$ python -q
>>> import numpy as np
>>> np.set_printoptions(precision=3, suppress=True, linewidth=200, sign=" ")
>>> rd = lambda a: np.round(a, 3) + 0
>>> K = np.loadtxt("m.csv", delimiter=",")
>>> rd(K)
array([[  9.434,   0.595,  -7.251,  11.531,  -2.985,   2.495,   4.928,   7.052,  -7.748],
       [  1.827,   5.153,   3.84 ,  10.674,  -0.44 ,   5.322,   1.968,   4.656,   1.773],
       [ -3.477,  -1.896,   8.634, -13.037,   8.319,   2.715,  -3.765,   0.009,   1.476],
       [  1.915,   5.242,   0.832,  13.041,  -6.063,   1.471,   5.896,   5.378,   2.49 ],
       [  3.09 ,  -1.93 ,  -6.866,   1.433,  -9.8  ,  -7.343,   9.461,   4.789,  -2.336],
       [ -1.402,  13.464,  14.903,  21.57 ,   4.795,  15.388,  -2.952,   4.483,   9.008],
       [ -9.097,  -0.806,   0.206,  -7.683, -18.288, -17.435,  14.24 ,   1.148,  10.957],
       [ -4.016,   2.998,   2.602,   2.905,  -9.924,  -5.845,   8.365,   2.989,   7.284],
       [  2.238,   2.599,   1.57 ,   6.208,  -0.898,   2.797,   2.626,   4.339,  -0.054],
       [  3.928,   1.734,  -2.386,   7.802,  -4.451,   0.196,   5.355,   5.258,  -1.685],
       [  7.732,  -4.232, -10.766,   1.135,  -6.545,  -5.227,   7.848,   5.781,  -8.503],
       [ -0.467,   7.408,   4.84 ,  14.218,  -5.163,   3.117,   4.809,   4.771,   5.891],
       [ -9.733,   9.599,  18.3  ,   4.938,   1.958,   6.274,  -1.208,   0.669,  14.979],
       [ -1.965,   2.629,   1.586,   3.875,  -7.948,  -3.927,   7.199,   3.499,   4.868],
       [-12.832,   9.632,  19.77 ,   2.228,  -0.507,   3.256,   0.252,  -0.273,  18.252],
       [ -2.813,   1.359,   3.93 ,  -1.37 ,  -3.404,  -2.257,   4.101,   2.352,   4.319],
       [ -0.75 ,   3.913,  17.514,  -3.381,  22.488,  19.276, -14.135,   0.637,   0.431],
       [  7.297,  -0.864,   0.979,   0.982,  10.706,   9.906,  -4.653,   4.262,  -8.407],
       [  2.441,  -1.883,   0.043,  -3.64 ,   2.054,   0.799,   1.112,   3.13 ,  -3.271],
       [ -2.367,   5.968,   2.47 ,  11.243, -11.042,  -3.178,   8.933,   4.406,   7.62 ],
       [  5.446,  -3.754, -13.754,   3.092, -16.583, -12.836,  14.618,   6.158,  -4.73 ],
       [  4.14 ,   8.861,  12.353,  15.179,  14.916,  20.593,  -9.018,   4.536,  -0.273],
       [-13.545,  -0.963,  15.857, -21.519,   3.899,  -3.786,  -1.63 ,  -3.306,  12.116],
       [  7.913,   6.782,   1.428,  19.835,   3.224,  11.994,  -0.278,   7.002,  -3.502],
       [ -0.603,   6.126,   9.383,   7.818,   4.728,   8.852,  -1.966,   3.272,   3.952],
       [  9.347,   1.661,  -0.456,   9.367,   8.349,  11.456,  -3.132,   5.894,  -8.545],
       [  0.543,   3.519,   4.964,   5.139,   1.522,   4.647,   0.682,   3.565,   1.765],
       [  5.204,  -6.581,  -5.258,  -9.928,   2.458,  -2.12 ,   1.619,   3.204,  -8.692],
       [  4.699,   0.947,   0.35 ,   4.398,   2.951,   5.018,   0.337,   4.522,  -3.86 ],
       [ -7.95 ,   6.492,  14.893,   0.687,   2.337,   4.405,  -0.955,   0.687,  11.421],
       [ -8.999,  -0.312,  -2.124,  -4.785, -23.113, -20.342,  17.564,   1.865,  11.796],
       [  1.384,   3.741,  -2.637,  11.465, -11.643,  -4.09 ,   9.932,   5.514,   2.851]])
>>> Ac = K - K.mean(axis=0)
>>> vecs = np.linalg.svd(Ac)[2][:4]
>>> B = Ac - Ac @ vecs.T @ vecs
>>> rd(B.std(axis=0))
array([ 0.,  0.,  0.,  0.,  0.,  0.,  0.,  0.,  0.])
>>> rd((Ac @ vecs.T).std(axis=0))
array([ 15.644,  12.077,   9.633,   0.   ])
>>> rd(np.diag(vecs.T @ vecs))
array([ 0.263,  0.298,  0.711,  0.859,  0.473,  0.652,  0.203,  0.07 ,  0.471])
>>> rd(np.cov(Ac @ vecs.T, rowvar=False))
array([[ 252.625,    0.   ,    0.   ,    0.   ],
       [   0.   ,  150.564,    0.   ,    0.   ],
       [   0.   ,    0.   ,   95.782,    0.   ],
       [   0.   ,    0.   ,    0.   ,    0.   ]])
>>> np.linalg.norm(B, axis=1).round(6).argmax()
np.int64(0)
